$ python -q
>>> import numpy as np
>>> import numpy.linalg as la
>>> np.set_printoptions(suppress=True, linewidth=140)
>>> def rd(a):
...     return np.round(a, 2) + 0
... 
>>> A2 = np.array([[1, 0, 1], [1, 0, 2], [3, 3, 1], [2, 1, 2], [0, 2, 2]])
>>> data = A2.T @ A2
>>> data
array([[15, 11, 10],
       [11, 14,  9],
       [10,  9, 14]])
>>> # symmetric, so the eigenvalues are real
>>> rd(la.det(data))
np.float64(611.0)
>>> def softmax(z):
...     e = np.exp(z - z.max(axis=-1, keepdims=True))
...     return e / e.sum(axis=-1, keepdims=True)
... 
>>> rd(softmax(data).sum(axis=1))
array([1., 1., 1.])
>>> att = data @ data.T / np.sqrt(3)
>>> rd(softmax(att)[1] @ data)
array([14.99, 11.01, 10.  ])
>>> evals, V = la.eigh(data)
>>> x = np.array([-4, -5, 1])
>>> rd(V * np.maximum(evals, 0) @ V.T)
array([[15., 11., 10.],
       [11., 14.,  9.],
       [10.,  9., 14.]])
>>> rd(V * np.abs(evals) @ V.T)
array([[15., 11., 10.],
       [11., 14.,  9.],
       [10.,  9., 14.]])
>>> rd(x @ data @ x / (x @ x)), rd(evals[0]), rd(evals[-1])
(np.float64(20.81), np.float64(3.42), np.float64(34.38))
>>> rd(V * np.sqrt(evals) @ V.T)
array([[3.36, 1.45, 1.25],
       [1.45, 3.27, 1.08],
       [1.25, 1.08, 3.35]])
>>> evals, V = la.eig(data)
>>> rd(np.prod(evals))
np.float64(611.0)
>>> rd(data @ V[:, 0] - evals[0] * V[:, 0])
array([0., 0., 0.])
>>> rd(evals)
array([34.38,  3.42,  5.19])
>>> rd(np.sort(la.eigvals(la.inv(data))))
array([0.03, 0.19, 0.29])
>>> F = np.load("sample3.npy")
>>> F
array([[-1.42,  0.13,  0.13],
       [-2.71,  0.4 , -2.38],
       [-1.48,  0.18,  1.67],
       [-0.21,  0.2 ,  1.41],
       [-1.33,  0.35,  1.57],
       [-0.26,  0.24,  2.8 ],
       [-0.04,  0.04,  2.71],
       [-1.75,  0.33,  1.58],
       [-1.51,  0.33,  1.67],
       [-0.22,  0.13,  2.7 ],
       [-2.85,  0.5 ,  0.39],
       [-1.27, -0.02, -1.17],
       [-0.18,  0.  ,  1.29],
       [-2.74,  0.16, -1.11],
       [-2.65,  0.23, -2.19],
       [-1.52, -0.16, -1.24],
       [-2.75,  0.16, -2.32],
       [ 0.02,  0.11,  0.1 ],
       [-1.48,  0.26,  1.68],
       [-0.12,  0.22,  1.43]])
>>> x = np.array([1, 0, 5])
>>> target = F @ x
>>> rd(la.pinv(F) @ F)
array([[1., 0., 0.],
       [0., 1., 0.],
       [0., 0., 1.]])
>>> rd(la.lstsq(F, target)[0])
array([1., 0., 5.])
>>> rng = np.random.default_rng(103158)
>>> target = target + 0.05 * rng.normal(size=20)
>>> rd(target)
array([ -0.72, -14.56,   6.86,   6.85,   6.51,  13.76,  13.51,   6.18,   6.83,  13.36,  -0.88,  -7.05,   6.27,  -8.29, -13.54,  -7.8 ,
       -14.37,   0.52,   6.85,   7.  ])
>>> beta, *_ = la.lstsq(F, target)
>>> rd(la.norm(target - F @ beta))
np.float64(0.18)
>>> [round(float(la.norm(la.solve(F.T @ F + lam * np.eye(3), F.T @ target))), 2) for lam in (0, 1, 10, 100)]
[5.1, 5.02, 4.41, 2.01]
>>> beta.round()
array([1., 0., 5.])
>>> O, V = la.qr(F[:, :1])[0], la.qr(F[:, 1:])[0]
>>> sigma = la.svd(O.T @ V, compute_uv=False)
>>> rd(np.degrees(np.arccos(sigma.clip(0, 1))))
array([28.48])
>>> rd(la.norm(O @ O.T - V @ V.T, 2))
np.float64(1.0)
>>> m1 = np.load("mat.npy")
>>> m1
array([[ 0.1, -0.3,  0.9],
       [ 0.7,  0.5,  0.4],
       [ 0.5, -0.2, -0.3],
       [ 0.4, -1.4, -0.2],
       [-0.1,  0.7,  0. ],
       [ 1.6,  0.3,  1. ],
       [-1.6, -0.6, -0.3],
       [ 0.6, -0.2,  2.1],
       [-0.4,  0.4,  1.2],
       [-1.1,  0.5,  0.6],
       [-0.1,  1.9,  0.3],
       [-0.8, -0.3,  0.6],
       [-0.2,  0.6, -0.2],
       [-0.4, -1.1,  2. ],
       [ 0.9,  0.1,  1.1],
       [ 4. ,  0. , 18. ],
       [-0.1,  0.2,  0. ],
       [ 0.7,  0.3, -1.1],
       [ 1.5, -0.9, -0.2],
       [-0.9,  0.4,  0.9],
       [-0.2,  0.3,  0.7]])
>>> # column 2 is much longer than the rest
>>> x = np.array([2, 0, 0])
>>> target = m1 @ x
>>> rd(la.solve(m1.T @ m1, m1.T @ target))
array([2., 0., 0.])
>>> target = target + 0.1 * rng.normal(size=21)
>>> rd(target)
array([ 0.18,  1.33,  1.08,  0.95, -0.28,  3.32, -3.24,  1.19, -0.74, -2.29, -0.11, -1.61, -0.25, -0.76,  1.76,  8.11, -0.21,  1.37,  3.14,
       -1.92, -0.43])
>>> beta, *_ = la.lstsq(m1, target)
>>> rd(m1.T @ (target - m1 @ beta))
array([0., 0., 0.])
>>> rd(beta)
array([ 2.04, -0.02,  0.  ])
>>> beta.round()
array([ 2., -0., -0.])
>>> rd(la.norm(target - m1 @ beta))
np.float64(0.33)
>>> O, R = la.qr(m1)
>>> rd(R)
array([[ -5.39,   0.17, -13.37],
       [  0.  ,  -3.19,  -0.62],
       [  0.  ,   0.  ,  12.71]])
>>> rd(O.T @ O)
array([[1., 0., 0.],
       [0., 1., 0.],
       [0., 0., 1.]])
>>> np.allclose(R.T @ R, m1.T @ m1)
True
>>> rd(abs(R[0, 0])), rd(la.norm(m1[:, 0]))
(np.float64(5.39), np.float64(5.39))
>>> rd(O @ R)
array([[ 0.1, -0.3,  0.9],
       [ 0.7,  0.5,  0.4],
       [ 0.5, -0.2, -0.3],
       [ 0.4, -1.4, -0.2],
       [-0.1,  0.7,  0. ],
       [ 1.6,  0.3,  1. ],
       [-1.6, -0.6, -0.3],
       [ 0.6, -0.2,  2.1],
       [-0.4,  0.4,  1.2],
       [-1.1,  0.5,  0.6],
       [-0.1,  1.9,  0.3],
       [-0.8, -0.3,  0.6],
       [-0.2,  0.6, -0.2],
       [-0.4, -1.1,  2. ],
       [ 0.9,  0.1,  1.1],
       [ 4. ,  0. , 18. ],
       [-0.1,  0.2,  0. ],
       [ 0.7,  0.3, -1.1],
       [ 1.5, -0.9, -0.2],
       [-0.9,  0.4,  0.9],
       [-0.2,  0.3,  0.7]])
>>> A = np.load("out4.npy")
>>> A
array([[ 10.34,   0.03,  23.05],
       [-16.57, -20.83,  34.13],
       [ 17.27,  -2.26,   8.1 ],
       [ -7.39,   4.36,  17.18],
       [ -6.01,  -2.25,   2.36],
       [-12.12,  -7.96, -25.55],
       [ -0.04,   8.55,   0.89],
       [ 24.48,  10.06, -11.8 ],
       [ -3.64,  -9.73,  34.36],
       [  8.85,  26.02, -22.25],
       [ -3.66,  11.63,  12.44],
       [  8.26,  -8.65, -16.14]])
>>> A2 = np.c_[A[:, :2] @ np.array([[0, 1], [0, 0]]), np.array([0, -2, -3, 5, 1, 1, -1, 5, 4, -2, 5, -1])]
>>> A2
array([[  0.  ,  10.34,   0.  ],
       [  0.  , -16.57,  -2.  ],
       [  0.  ,  17.27,  -3.  ],
       [  0.  ,  -7.39,   5.  ],
       [  0.  ,  -6.01,   1.  ],
       [  0.  , -12.12,   1.  ],
       [  0.  ,  -0.04,  -1.  ],
       [  0.  ,  24.48,   5.  ],
       [  0.  ,  -3.64,   4.  ],
       [  0.  ,   8.85,  -2.  ],
       [  0.  ,  -3.66,   5.  ],
       [  0.  ,   8.26,  -1.  ]])
>>> la.matrix_rank(A2)
np.int64(2)
>>> rd(la.norm(la.qr(A)[0].T @ A2, axis=0) ** 2 / ((A2 ** 2).sum(axis=0) + 1e-12))
array([0.  , 1.  , 0.15])
>>> la.matrix_rank(np.c_[A, A2])
np.int64(4)
>>> rd(la.norm(A2 - A @ la.lstsq(A, A2)[0], axis=0))
array([0.  , 0.  , 9.76])
>>> labels = A[:, 0] > np.median(A[:, 0])
>>> r0 = A[labels].mean(axis=0) - A[~labels].mean(axis=0)
>>> labels.astype(int)
array([1, 0, 1, 0, 0, 0, 1, 1, 0, 1, 0, 1])
>>> rd((((A - A.mean(axis=0)) @ r0 > 0) == labels).mean())
np.float64(0.83)
>>> np.argsort(-np.abs(r0).round(6), kind="stable")
array([0, 2, 1])
>>> Ac = (A - A.mean(axis=0)) / A.std(axis=0)
>>> np.argwhere(np.abs(Ac) > 2)
array([[9, 1]])
>>> rd(Ac.std(axis=0))
array([1., 1., 1.])
>>> beta = la.lstsq(np.delete(Ac, 0, axis=1), Ac[:, 0])[0]
>>> rd(beta)
array([ 0.39, -0.15])
>>> rd(1 - np.var(Ac[:, 0] - np.delete(Ac, 0, axis=1) @ beta))
np.float64(0.23)
>>> Ac = A - A.mean(axis=1)
Traceback (most recent call last):
  File "<python-input-79>", line 1, in <module>
    Ac = A - A.mean(axis=1)
         ~~^~~~~~~~~~~~~~~~
ValueError: operands could not be broadcast together with shapes (12,3) (12,) 
>>> Ac = A - A.mean(axis=0)
>>> U, sigma, vt = la.svd(Ac, full_matrices=False)
>>> rd(vt[0] * np.sign(vt[0, np.abs(vt[0]).argmax()]))
array([-0.28, -0.35,  0.89])
>>> np.abs(vt[0]).argmax()
np.int64(2)
>>> rd(Ac.mean(axis=0))
array([0., 0., 0.])
>>> la.matrix_rank(Ac)
np.int64(3)
>>> J = np.loadtxt("case11.csv", delimiter=",")
>>> J
array([[  1.,  -3.,   9., -27.],
       [  1.,  -2.,   4.,  -8.],
       [  1.,  -1.,   1.,  -1.],
       [  1.,   0.,   0.,   0.],
       [  1.,   1.,   1.,   1.]])
>>> x = np.array([3, 0, 2, 0])
>>> a = np.maximum(J @ x, 0)
>>> np.maximum(J @ x, 0) - np.maximum(-J @ x, 0)
array([21., 11.,  5.,  3.,  5.])
>>> np.flatnonzero(a > 1e-9)
array([0, 1, 2, 3, 4])
>>> J.T @ a
array([  45.,  -85.,  243., -655.])
>>> J[0] @ J[2]
np.float64(40.0)
>>> rd(la.norm(J) ** 2 / la.norm(J, 2) ** 2)
np.float64(1.01)
>>> A2 = np.array([[4, 0, 4], [-2, 2, 3], [1, 0, 3], [3, 5, 0]])
>>> A2.T @ J.T
array([[ -62.,  -12.,    4.,    4.,    6.],
       [-141.,  -44.,   -7.,    0.,    7.],
       [  22.,   10.,    4.,    4.,   10.]])
>>> la.matrix_rank(np.vstack([J, A2.T]))
np.int64(4)
>>> J @ A2
array([[ -62., -141.,   22.],
       [ -12.,  -44.,   10.],
       [   4.,   -7.,    4.],
       [   4.,    0.,    4.],
       [   6.,    7.,   10.]])
>>> np.einsum("ik,kj->ji", J, A2)
array([[ -62.,  -12.,    4.,    4.,    6.],
       [-141.,  -44.,   -7.,    0.,    7.],
       [  22.,   10.,    4.,    4.,   10.]])
>>> la.matrix_rank(J @ A2)
np.int64(3)
>>> A2 @ J
Traceback (most recent call last):
  File "<python-input-101>", line 1, in <module>
    A2 @ J
    ~~~^~~
ValueError: matmul: Input operand 1 has a mismatch in its core dimension 0, with gufunc signature (n?,k),(k,m?)->(n?,m?) (size 5 is different from 3)
